>>> import numpy as np
>>> import numpy.linalg as la
>>> np.set_printoptions(precision=2, suppress=True, linewidth=100)
>>> rd = lambda a: np.round(a, 2) + 0
>>> E = np.loadtxt("data.csv", delimiter=",")
>>> print(rd(E))
[[ 1.    0.01  0.    0.01]
 [ 0.01  0.74 -0.16 -0.41]
 [ 0.   -0.16  0.9  -0.25]
 [ 0.01 -0.41 -0.25  0.36]]
>>> print(np.argsort(-la.norm(E, axis=0).round(6), kind="stable")[:3])
[0 2 1]
>>> print(rd(la.norm(E, 2) / la.norm(E)))
0.58
>>> f = np.array([-2, 2, -1])
>>> print(rd(np.polyval(f, E[2])))
[-0.99 -1.37 -0.82 -1.63]
>>> evals, vecs = la.eigh(E)
>>> print(rd(vecs.T @ E @ vecs))
[[0. 0. 0. 0.]
 [0. 1. 0. 0.]
 [0. 0. 1. 0.]
 [0. 0. 0. 1.]]
>>> print(rd(evals))
[0. 1. 1. 1.]
>>> print(rd(vecs @ np.diag(evals) @ vecs.T))
[[ 1.    0.01  0.    0.01]
 [ 0.01  0.74 -0.16 -0.41]
 [ 0.   -0.16  0.9  -0.25]
 [ 0.01 -0.41 -0.25  0.36]]
>>> print(rd(la.eigvalsh(E + 5 * np.eye(4))))
[5. 6. 6. 6.]
>>> print(rd(evals.sum()), rd(np.trace(E)))
3.0 3.0
>>> print(rd(la.eigvalsh(E @ E)))
[0. 1. 1. 1.]
>>> print((evals > 1e-8).sum(), (evals < -1e-8).sum())
3 0
>>> print(rd(vecs.T @ vecs))
[[1. 0. 0. 0.]
 [0. 1. 0. 0.]
 [0. 0. 1. 0.]
 [0. 0. 0. 1.]]
>>> left, sv, VT = la.svd(E)
>>> vecs = VT[:(sv > 1e-8).sum()]
>>> rng = np.random.default_rng(783)
>>> vec = E[0] + -2 * E[1] + rng.integers(2) * np.eye(4)[2]
>>> print(rd(vec))
[ 0.99 -1.47  1.33  0.83]
>>> print(la.matrix_rank(np.vstack([E, vec])))
4
>>> print(rd(np.diag(vecs.T @ vecs)))
[1.   0.74 0.9  0.36]
>>> print(rd(la.norm(vec - vecs.T @ vecs @ vec)))
0.32
>>> print(np.allclose(vecs.T @ vecs @ vec, vec))
False
>>> vec = np.array([3, 2, -1, 1])
>>> print(rd(np.eye(4) - E))
[[ 0.   -0.01  0.   -0.01]
 [-0.01  0.26  0.16  0.41]
 [ 0.    0.16  0.1   0.25]
 [-0.01  0.41  0.25  0.64]]
>>> print(rd(la.eigvalsh(2 * E - np.eye(4))))
[-1.  1.  1.  1.]
>>> mat = np.loadtxt("layer17.csv", delimiter=",")
>>> print(mat)
[[ -1.15  -6.16  -5.86   8.02 -14.63]
 [ -0.1   -5.89  -4.56  11.64 -15.56]
 [ -1.12  -7.49  -5.85   9.79 -14.03]
 [  0.09  -6.22  -6.77   9.63 -15.2 ]
 [  0.32  -4.23  -6.21   8.83 -15.3 ]
 [ -1.49  -3.1   -8.05   9.41 -15.97]
 [ -1.61  -5.72  -6.06   9.86 -16.02]
 [  1.23  -4.41  -6.77   8.41 -15.46]
 [ -0.01  -6.75  -7.22   7.91 -16.53]
 [  0.65  -5.64  -6.79  10.49 -14.38]
 [ -0.05  -5.48  -7.71  10.45 -16.15]
 [ -0.33  -5.74  -6.55   9.14 -16.09]
 [ -0.81  -5.31  -6.02   9.37 -13.24]
 [  0.4   -5.19  -6.67   8.72 -14.92]
 [  0.77  -4.49  -6.92   8.96 -15.9 ]
 [  0.5   -4.66  -6.97   9.23 -14.59]
 [ -1.65  -4.8   -5.6    8.87 -14.86]
 [ -0.4   -6.5   -5.91   8.59 -15.58]
 [  0.59  -7.15  -4.8    9.84 -14.57]
 [ -2.44  -6.4   -6.89  10.33 -15.33]
 [ -0.49  -7.18  -5.64   8.36 -15.64]]
>>> vec = np.array([9, -4, -6, 0, -7])
>>> rhs = mat @ vec
>>> print(rd(la.pinv(mat) @ mat))
[[1. 0. 0. 0. 0.]
 [0. 1. 0. 0. 0.]
 [0. 0. 1. 0. 0.]
 [0. 0. 0. 1. 0.]
 [0. 0. 0. 0. 1.]]
>>> print(rd(la.lstsq(mat, rhs)[0]))
[ 9. -4. -6.  0. -7.]
>>> rhs = rhs + 0.3 * rng.normal(size=21)
>>> print(rd(rhs))
[152.11 159.   152.63 172.34 164.04 158.5  157.49 177.97 185.91 169.48 181.11 172.44 142.68 168.65
 178.1  167.   142.16 167.02 164.72 151.84 167.91]
>>> b, *_ = la.lstsq(mat, rhs)
>>> print(rd(la.norm(rhs - mat @ b)))
1.19
>>> print(rd(mat.T @ (rhs - mat @ b)))
[0. 0. 0. 0. 0.]
>>> print(rd(b))
[ 9.05 -3.93 -5.77 -0.12 -7.2 ]
>>> print([round(float(la.norm(la.solve(mat.T @ mat + lam * np.eye(5), mat.T @ rhs))), 2) for lam in (0, 1, 10, 100)])
[13.51, 13.05, 10.75, 8.38]
